$ python -q
>>> import numpy as np
>>> np.set_printoptions(precision=2, suppress=True, linewidth=200)
>>> A = 5 * np.eye(5) + np.ones((5, 5))
>>> A
array([[6., 1., 1., 1., 1.],
       [1., 6., 1., 1., 1.],
       [1., 1., 6., 1., 1.],
       [1., 1., 1., 6., 1.],
       [1., 1., 1., 1., 6.]])
>>> # symmetric, so the eigenvalues are real
>>> x = np.array([-1, -5, 1, -4, -5])
>>> target = A @ x
>>> target
array([-19., -39.,  -9., -34., -39.])
>>> np.linalg.solve(A, target + A[:, 3])
array([-1., -5.,  1., -3., -5.])
>>> np.linalg.solve(A, target)
array([-1., -5.,  1., -4., -5.])
>>> np.linalg.solve(A, 3 * target)
array([ -3., -15.,   3., -12., -15.])
>>> np.round(np.linalg.solve(A.T, A[4]), 2) + 0
array([0., 0., 0., 0., 1.])
>>> np.linalg.norm(A, axis=1)
array([6.32, 6.32, 6.32, 6.32, 6.32])
>>> round(np.linalg.norm(A) ** 2 / np.linalg.norm(A, 2) ** 2, 2)
np.float64(2.0)
>>> round(float(np.linalg.norm(A, 1)), 2), round(np.linalg.norm(A, np.inf), 2)
(10.0, np.float64(10.0))
>>> A[4] @ A[2]
np.float64(15.0)
>>> np.round(np.linalg.norm(A[4] - A[2]), 2)
np.float64(7.07)
>>> np.sort(np.abs(np.fft.fft(A[0]))), np.sort(np.linalg.svd(A, compute_uv=False))
(array([ 5.,  5.,  5.,  5., 10.]), array([ 5.,  5.,  5.,  5., 10.]))
>>> A @ np.ones(5)
array([10., 10., 10., 10., 10.])
>>> np.fft.fft(A[0])
array([10.+0.j,  5.+0.j,  5.+0.j,  5.+0.j,  5.+0.j])
>>> def softmax(z):
...     e = np.exp(z - z.max(axis=-1, keepdims=True))
...     return e / e.sum(axis=-1, keepdims=True)
... 
>>> softmax(A).sum(axis=1)
array([1., 1., 1., 1., 1.])
>>> np.round(softmax(10 * A[4]), 2) + 0
array([0., 0., 0., 0., 1.])
>>> softmax(A[4] + -2)
array([0.01, 0.01, 0.01, 0.01, 0.97])
>>> scores = A @ A.T / np.sqrt(5)
>>> np.round(softmax(scores), 2) + 0
array([[1., 0., 0., 0., 0.],
       [0., 1., 0., 0., 0.],
       [0., 0., 1., 0., 0.],
       [0., 0., 0., 1., 0.],
       [0., 0., 0., 0., 1.]])
>>> softmax(scores)[4] @ A
array([1., 1., 1., 1., 6.])
>>> np.round(softmax(scores + np.triu(np.full(scores.shape, -np.inf), 1)), 2) + 0
array([[1., 0., 0., 0., 0.],
       [0., 1., 0., 0., 0.],
       [0., 0., 1., 0., 0.],
       [0., 0., 0., 1., 0.],
       [0., 0., 0., 0., 1.]])
>>> softmax(scores).round(6).argmax(axis=1)
array([0, 1, 2, 3, 4])
